% python3 -q
>>> import numpy as np
>>> import numpy.linalg as la
>>> np.set_printoptions(suppress=True, linewidth=160)
>>> def rd(a):
...     return np.round(a, 2) + 0
... 
>>> W0 = np.load("x.npy")
>>> W0
array([[  6.25,  -2.01,   0.68,  -3.1 ],
       [ -2.54,   6.15,   1.42,   5.65],
       [  0.84,  -2.81,   1.58,   3.62],
       [ -0.43,   2.56,   1.49,   6.87],
       [ -3.36,   8.59,  -7.5 ,  10.96],
       [  0.15,   4.66,   2.94,  -0.05],
       [  7.7 ,  -0.16,   2.36,   1.11],
       [  2.4 ,   6.  ,   2.43,   1.66],
       [ -4.42,  -0.21,  -5.02,  -2.53],
       [ -0.55,   2.87,  -0.49,   1.86],
       [  0.96,   4.1 ,   2.96,  -1.24],
       [ -2.09,   2.57,  -1.98,   6.82],
       [  0.61,   5.71,   3.34,  -1.38],
       [ -4.19,   2.05,  -5.32,   2.62],
       [ -6.17,   0.02, -10.02,  -0.7 ],
       [ -0.88,   6.49,  -3.28,  -3.06],
       [ -0.76,  -1.48,  -7.62,   1.36],
       [  2.86,  -0.71,  -6.71,  -2.27],
       [  2.29,   5.7 ,   0.94,   1.43],
       [  4.34,  -8.22,  -6.74,   2.32],
       [ 10.67,  10.33,  -5.92,  -4.44],
       [ -5.1 ,  -5.86,   0.12,   3.1 ],
       [ -0.13,  -1.07,   1.45,  -2.87],
       [  3.75,   1.67,   3.47,  -2.17],
       [  3.28,  -8.04,   2.68,  -0.01],
       [ -3.5 ,   0.19,  -3.76,  -7.96],
       [ -7.69,   4.31,   1.85,  -1.72]])
>>> dist = la.norm(W0[:, None] - W0[None], axis=-1)
>>> np.flatnonzero(dist[21] < dist.mean() / 2)
array([21])
>>> rd(dist[:5, :5])
array([[ 0.  , 14.86,  8.71, 12.87, 21.66],
       [14.86,  0.  ,  9.79,  4.34, 10.7 ],
       [ 8.71,  9.79,  0.  ,  6.4 , 16.85],
       [12.87,  4.34,  6.4 ,  0.  , 11.94],
       [21.66, 10.7 , 16.85, 11.94,  0.  ]])
>>> la.matrix_rank(dist ** 2)
np.int64(6)
>>> np.unravel_index(dist.round(6).argmax(), dist.shape)
(np.int64(20), np.int64(21))
>>> F = np.load("w.npy")
>>> F
array([[ 5.,  2.,  0.,  0.],
       [ 3.,  4.,  0.,  0.],
       [ 0.,  0., -4., -5.],
       [ 0.,  0., -7.,  7.]])
>>> F.mean(axis=0)
array([ 2.  ,  1.5 , -2.75,  0.5 ])
>>> F - F[0]
array([[ 0.,  0.,  0.,  0.],
       [-2.,  2.,  0.,  0.],
       [-5., -2., -4., -5.],
       [-5., -2., -7.,  7.]])
>>> rd(la.norm(F))
np.float64(13.89)
